% python3 -q
>>> import numpy as np
>>> from numpy import linalg as LA
>>> np.set_printoptions(precision=3, suppress=True, linewidth=120)
>>> data = np.load("mat.npy")
>>> data
array([[ 5.452, 12.1  ,  7.401],
       [ 4.604,  9.004,  4.799],
       [ 5.788,  9.291,  3.824],
       [ 4.909, 10.989,  4.235],
       [ 4.124, 11.135,  6.06 ],
       [ 3.884, 10.022,  5.078],
       [ 5.202,  8.97 ,  4.771],
       [ 5.069,  9.026,  4.524],
       [ 3.995, 10.986,  5.187],
       [ 4.866, 11.287,  5.637],
       [ 4.9  , 10.471,  3.827],
       [ 5.64 , 11.075,  4.409],
       [ 5.148, 10.749,  5.885],
       [ 6.459,  7.477,  5.979],
       [ 4.239,  9.304,  3.879],
       [ 4.453,  9.024,  4.811],
       [ 6.438, 11.341,  5.402],
       [ 5.476,  9.857,  3.902],
       [ 4.63 ,  8.659,  4.067],
       [ 4.802,  9.266,  4.663],
       [ 5.672,  8.541,  6.056],
       [ 4.926,  9.946,  4.162],
       [ 4.92 ,  9.267,  8.157],
       [ 5.404,  9.531,  5.359],
       [ 4.898, 10.7  ,  4.71 ],
       [ 2.681, 10.707,  6.348],
       [ 5.527, 10.389,  3.44 ]])
>>> cen = data - data.mean(axis=0)
>>> U, sig, VT = LA.svd(cen, full_matrices=False)
>>> sig
array([6.095, 5.233, 3.915])
>>> np.abs(VT[0]).argmax()
np.int64(2)
>>> VT[0] * np.sign(VT[0, np.abs(VT[0]).argmax()])
array([-0.17 ,  0.637,  0.751])
>>> np.abs(VT[-1])
array([0.973, 0.231, 0.025])
>>> data.mean(axis=0)
array([4.967, 9.967, 5.058])
>>> round(LA.norm(data), 3)
np.float64(64.18)
>>> np.abs(data).max()
np.float64(12.1)
>>> cen = (data - data.mean(axis=0)) / data.std(axis=0)
>>> cen.std(axis=0)
array([1., 1., 1.])
>>> coef = LA.lstsq(np.delete(cen, 0, axis=1), cen[:, 0])[0]
>>> coef
array([-0.162, -0.043])
>>> f = np.array([0, 1, 2, 3]) + 0.5
>>> F = np.outer(f, f) / (f @ f)
>>> F
array([[0.012, 0.036, 0.06 , 0.083],
       [0.036, 0.107, 0.179, 0.25 ],
       [0.06 , 0.179, 0.298, 0.417],
       [0.083, 0.25 , 0.417, 0.583]])
>>> rank = LA.matrix_rank(F)
>>> rank
np.int64(1)
>>> ns = LA.svd(F)[2][rank:].T
>>> np.round(F @ ns, 3) + 0
array([[0., 0., 0.],
       [0., 0., 0.],
       [0., 0., 0.],
       [0., 0., 0.]])
>>> ns @ ns.T
array([[ 0.988, -0.036, -0.06 , -0.083],
       [-0.036,  0.893, -0.179, -0.25 ],
       [-0.06 , -0.179,  0.702, -0.417],
       [-0.083, -0.25 , -0.417,  0.417]])
>>> ns.shape
(4, 3)
>>> E = np.loadtxt("run3.csv", delimiter=",")
>>> E
array([[1.   , 0.7  , 0.49 , 0.343],
       [0.7  , 1.   , 0.7  , 0.49 ],
       [0.49 , 0.7  , 1.   , 0.7  ],
       [0.343, 0.49 , 0.7  , 1.   ]])
>>> P = np.triu(np.array([[-3, -7, -3, 6], [-8, -7, -4, 8], [-2, -9, -4, -1], [0, 4, -3, 3]]), 1) + np.eye(4)
>>> M2 = P @ E @ LA.inv(P)
>>> np.trace(M2), np.trace(E)
(np.float64(4.0), np.float64(4.0))
>>> np.poly(M2)
array([ 1.   , -4.   ,  3.932, -1.295,  0.133])
